>>> import numpy as np
>>> import numpy.linalg as la
>>> np.set_printoptions(precision=1, suppress=True, linewidth=120, legacy="1.25")
>>> def rd(a):
...     return np.round(a, 1) + 0
... 
>>> m1 = np.cumsum(np.array([[3, -1, 0, 2, 1],
...     [-1, -2, -2, -3, 2],
...     [-2, -3, 3, 3, 1],
...     [-2, -3, -3, 0, 0],
...     [0, 3, 2, 1, 2],
...     [-2, 2, -3, 2, 1],
...     [0, 2, 1, -1, -2],
...     [-3, 0, -2, 2, -1],
...     [-3, 3, -1, -3, -3],
...     [0, -1, 2, 1, 3],
...     [2, 1, 3, 0, 1],
...     [2, -1, 0, 0, -2],
...     [2, -2, 2, -1, 2],
...     [2, 2, -3, 0, -3],
...     [-1, 2, 2, 3, -2],
...     [-2, -2, 2, -1, 2],
...     [-1, -2, -2, 2, -1],
...     [3, 0, -2, -2, 1],
...     [2, 0, 3, 0, -3],
...     [-3, 3, 0, 1, 0],
...     [2, 3, 1, 1, 2],
...     [-3, -2, -1, -2, 2]]), axis=0)
>>> m1
array([[  3,  -1,   0,   2,   1],
       [  2,  -3,  -2,  -1,   3],
       [  0,  -6,   1,   2,   4],
       [ -2,  -9,  -2,   2,   4],
       [ -2,  -6,   0,   3,   6],
       [ -4,  -4,  -3,   5,   7],
       [ -4,  -2,  -2,   4,   5],
       [ -7,  -2,  -4,   6,   4],
       [-10,   1,  -5,   3,   1],
       [-10,   0,  -3,   4,   4],
       [ -8,   1,   0,   4,   5],
       [ -6,   0,   0,   4,   3],
       [ -4,  -2,   2,   3,   5],
       [ -2,   0,  -1,   3,   2],
       [ -3,   2,   1,   6,   0],
       [ -5,   0,   3,   5,   2],
       [ -6,  -2,   1,   7,   1],
       [ -3,  -2,  -1,   5,   2],
       [ -1,  -2,   2,   5,  -1],
       [ -4,   1,   2,   6,  -1],
       [ -2,   4,   3,   7,   1],
       [ -5,   2,   2,   5,   3]])
>>> Z = m1[[19, 20]].astype(float)
>>> for _ in range(5):
...     labels = la.norm(m1[:, None] - Z, axis=-1).argmin(axis=1)
...     Z = np.array([m1[labels == j].mean(axis=0) for j in range(2)])
... 
>>> print(labels)
[0 0 0 0 0 0 0 0 0 0 0 0 0 0 1 1 1 0 1 1 1 1]
>>> print(np.abs(Z[1] - Z[0]).argmax())
2
>>> rd(Z[1] - Z[0])
array([ 0.1,  3. ,  3.3,  2.6, -3. ])
